>>> import numpy as np
>>> from numpy import linalg as LA
>>> np.set_printoptions(precision=2, suppress=True, linewidth=140)
>>> M = np.array([[-8.0, 0.0, 0.0], [0.0, 2.0, 0.0], [-12.0, 0.0, 4.0]])
>>> M
array([[ -8.,   0.,   0.],
       [  0.,   2.,   0.],
       [-12.,   0.,   4.]])
>>> A2 = LA.inv(M)
>>> np.allclose(A2, M.T)
False
>>> LA.det(M) * A2
array([[  8.,   0.,   0.],
       [ -0., -32.,  -0.],
       [ 24.,   0., -16.]])
>>> round(float(LA.det(M)), 2)
-64.0
>>> (LA.matrix_power((M != 0) + (M.T != 0) + np.eye(3), 3) > 0).astype(int)
array([[1, 0, 1],
       [0, 1, 0],
       [1, 0, 1]])
>>> x = np.array([-3, -3, 1])
>>> rhs = M @ x
>>> coef, lr = np.zeros(3), 1 / LA.norm(M, 2) ** 2
>>> for i in range(4):
...     coef -= lr * M.T @ (M @ coef - rhs)
...     if i % 1 == 0: print(i, round(LA.norm(M @ coef - rhs), 2))
... 
0 5.92
1 5.81
2 5.71
3 5.6
>>> np.round(LA.cond(M), 2)
np.float64(7.4)
>>> A2 = M / np.sqrt((M ** 2).mean(axis=1, keepdims=True))
>>> LA.matrix_rank(A2) == LA.matrix_rank(M)
np.True_
>>> M - M.mean(axis=1, keepdims=True)
array([[-5.33,  2.67,  2.67],
       [-0.67,  1.33, -0.67],
       [-9.33,  2.67,  6.67]])
>>> x = np.array([1, 1, 1])
>>> np.einsum("ij,j->i", M, x)
array([-8.,  2., -8.])
>>> M @ np.eye(3)[2]
array([0., 0., 4.])
>>> feats = np.load("run16.npy")
>>> feats
array([[1.  , 0.5 , 0.25, 0.12],
       [0.5 , 1.  , 0.5 , 0.25],
       [0.25, 0.5 , 1.  , 0.5 ],
       [0.12, 0.25, 0.5 , 1.  ]])
>>> # symmetric, so the eigenvalues are real
>>> L = LA.cholesky(feats)
>>> np.diag(L) ** 2
array([1.  , 0.75, 0.75, 0.75])
>>> round(np.prod(np.diag(L)) ** 2, 2), round(float(LA.det(feats)), 2)
(np.float64(0.42), 0.42)
>>> feats / np.sqrt(np.outer(np.diag(feats), np.diag(feats)))
array([[1.  , 0.5 , 0.25, 0.12],
       [0.5 , 1.  , 0.5 , 0.25],
       [0.25, 0.5 , 1.  , 0.5 ],
       [0.12, 0.25, 0.5 , 1.  ]])
>>> proj = np.triu(np.array([[3, 3, 2, 2], [0, 3, 1, 3], [3, 3, 3, 1], [3, 3, 2, 1]]), 1) + np.eye(4)
>>> A2 = proj @ feats @ LA.inv(proj)
>>> np.round(np.trace(A2), 2), np.trace(feats)
(np.float64(4.0), np.float64(4.0))
>>> LA.matrix_rank(A2)
np.int64(4)
>>> round(float(LA.det(A2)), 2)
0.42
>>> proj @ feats - feats @ proj
array([[ 2.24,  1.5 ,  2.  ,  0.  ],
       [ 0.61, -0.25,  0.5 , -1.  ],
       [ 0.12, -0.5 , -0.5 , -2.  ],
       [ 0.  , -0.36, -0.49, -1.49]])
>>> W = np.array([[-2, -2, -3], [-1, 0, 3], [-2, 2, 1], [-3, -1, -1]])
>>> coef = np.array([1, 9, 4])
>>> H = np.maximum(feats @ W + coef, 0)
>>> H
array([[ 0.  ,  7.38,  2.63],
       [ 0.  ,  8.75,  5.75],
       [ 0.  , 10.  ,  5.25],
       [ 0.  ,  8.76,  3.89]])
>>> (H > 0).mean(axis=0)
array([0., 1., 1.])
>>> basis = np.array([[1, 3, 3], [1, 1, 1], [1, 3, 3]])
>>> (H @ basis).round(6).argmax(axis=1)
array([1, 1, 1, 1])
>>> H @ basis
array([[10.01, 15.27, 15.27],
       [14.5 , 26.  , 26.  ],
       [15.25, 25.75, 25.75],
       [12.65, 20.43, 20.43]])
>>> left, sigma, VT = LA.svd(H)
>>> sigma
array([19.69,  1.62,  0.  ])
>>> A2 = left[:, :2] @ np.diag(sigma[:2]) @ VT[:2]
>>> LA.matrix_rank(H, rtol=0.05)
np.int64(2)
